$ python3 -q
>>> import numpy as np
>>> np.set_printoptions(suppress=True, linewidth=160)
>>> A = np.loadtxt("data.csv", delimiter=",")
>>> A
array([[0., 3.],
       [3., 0.]])
>>> Q, Rm = np.linalg.qr(A)
>>> Q.shape, Rm.shape
((2, 2), (2, 2))
>>> Q @ Rm
array([[0., 3.],
       [3., 0.]])
>>> print(abs(Rm[0, 0]), round(np.linalg.norm(A[:, 0]), 2))
3.0 3.0
>>> np.abs(np.diag(Rm))
array([3., 3.])
>>> m1 = np.load("m.npy")
>>> print(m1)
[[1.   0.5  0.25]
 [0.5  1.   0.5 ]
 [0.25 0.5  1.  ]]
>>> Q, evecs = np.linalg.qr(m1[:, :2])[0], np.linalg.qr(m1[:, 2:])[0]
>>> s = np.linalg.svd(Q.T @ evecs, compute_uv=False)
>>> (s > 0.9).sum()
np.int64(0)
>>> hat = np.triu(np.array([[0, 0, 2], [2, 1, 1], [1, 0, 2]]), 1) + np.eye(3)
>>> A2 = hat @ m1 @ np.linalg.inv(hat)
>>> round(float(np.linalg.det(A2)), 2)
0.56
>>> evals, evecs = np.linalg.eigh(m1)
>>> np.round(np.linalg.svd(m1, compute_uv=False), 2)
array([1.84, 0.75, 0.41])
>>> np.round(evecs.T @ evecs, 2) + 0
array([[1., 0., 0.],
       [0., 1., 0.],
       [0., 0., 1.]])
>>> evals, evecs = np.linalg.eig(m1)
>>> evals.round(2)
array([1.84, 0.75, 0.41])
>>> np.round(m1 @ evecs[:, 0] - evals[0] * evecs[:, 0], 2) + 0
array([0., 0., 0.])
>>> np.round(np.sort(np.linalg.eigvals(m1.T)), 2)
array([0.41, 0.75, 1.84])
>>> round(float(np.prod(evals)), 2)
0.56
>>> X = np.load("w.npy")
>>> X
array([[2, 1, 0, 0, 0, 0],
       [0, 2, 0, 0, 0, 0],
       [2, 2, 0, 0, 0, 0],
       [0, 0, 2, 1, 0, 0],
       [0, 0, 0, 2, 0, 0],
       [0, 0, 2, 2, 0, 0],
       [0, 0, 0, 0, 2, 1],
       [0, 0, 0, 0, 0, 2],
       [0, 0, 0, 0, 2, 2]])
>>> hat = X @ np.linalg.solve(X.T @ X, X.T)
>>> np.allclose(hat @ hat, hat)
True
>>> np.trace(hat)
np.float64(6.0)
>>> np.linalg.matrix_rank(np.eye(9) - hat)
np.int64(3)
